$ python3 -q
>>> import numpy as np
>>> np.set_printoptions(precision=1, suppress=True, linewidth=120)
>>> X = np.array([[5, 5, 5, 5, 5, 5, 5],
...     [5, 10, 10, 10, 10, 10, 10],
...     [5, 10, 15, 15, 15, 15, 15],
...     [5, 10, 15, 20, 20, 20, 20],
...     [5, 10, 15, 20, 25, 25, 25],
...     [5, 10, 15, 20, 25, 30, 30],
...     [5, 10, 15, 20, 25, 30, 35]])
>>> x = np.ones(7)
>>> for _ in range(5):
...     x = X @ x
...     x /= np.linalg.norm(x)
...     print(round(x @ X @ x, 1))
... 
114.3
114.4
114.4
114.4
114.4
>>> round(float(np.linalg.eigvalsh(X)[-1]), 1)
114.4
>>> x
array([0.1, 0.2, 0.3, 0.4, 0.4, 0.5, 0.5])
>>> vals, vecs = np.linalg.eigh(X)
>>> x = np.array([-2, -2, 2, 2, -1, -2, -2])
>>> x @ X @ x
np.int64(445)
>>> vecs * np.maximum(vals, 0) @ vecs.T
array([[ 5.,  5.,  5.,  5.,  5.,  5.,  5.],
       [ 5., 10., 10., 10., 10., 10., 10.],
       [ 5., 10., 15., 15., 15., 15., 15.],
       [ 5., 10., 15., 20., 20., 20., 20.],
       [ 5., 10., 15., 20., 25., 25., 25.],
       [ 5., 10., 15., 20., 25., 30., 30.],
       [ 5., 10., 15., 20., 25., 30., 35.]])
>>> x @ X @ x / (x @ x), round(float(vals[0]), 1), round(float(vals[-1]), 1)
(np.float64(17.8), 1.3, 114.4)
>>> (X + X.T) / 2
array([[ 5.,  5.,  5.,  5.,  5.,  5.,  5.],
       [ 5., 10., 10., 10., 10., 10., 10.],
       [ 5., 10., 15., 15., 15., 15., 15.],
       [ 5., 10., 15., 20., 20., 20., 20.],
       [ 5., 10., 15., 20., 25., 25., 25.],
       [ 5., 10., 15., 20., 25., 30., 30.],
       [ 5., 10., 15., 20., 25., 30., 35.]])
>>> np.allclose(X @ X.T, X.T @ X)
True
>>> X @ X
array([[ 175,  325,  450,  550,  625,  675,  700],
       [ 325,  625,  875, 1075, 1225, 1325, 1375],
       [ 450,  875, 1250, 1550, 1775, 1925, 2000],
       [ 550, 1075, 1550, 1950, 2250, 2450, 2550],
       [ 625, 1225, 1775, 2250, 2625, 2875, 3000],
       [ 675, 1325, 1925, 2450, 2875, 3175, 3325],
       [ 700, 1375, 2000, 2550, 3000, 3325, 3500]])
>>> print(np.allclose(X, X.T))
True
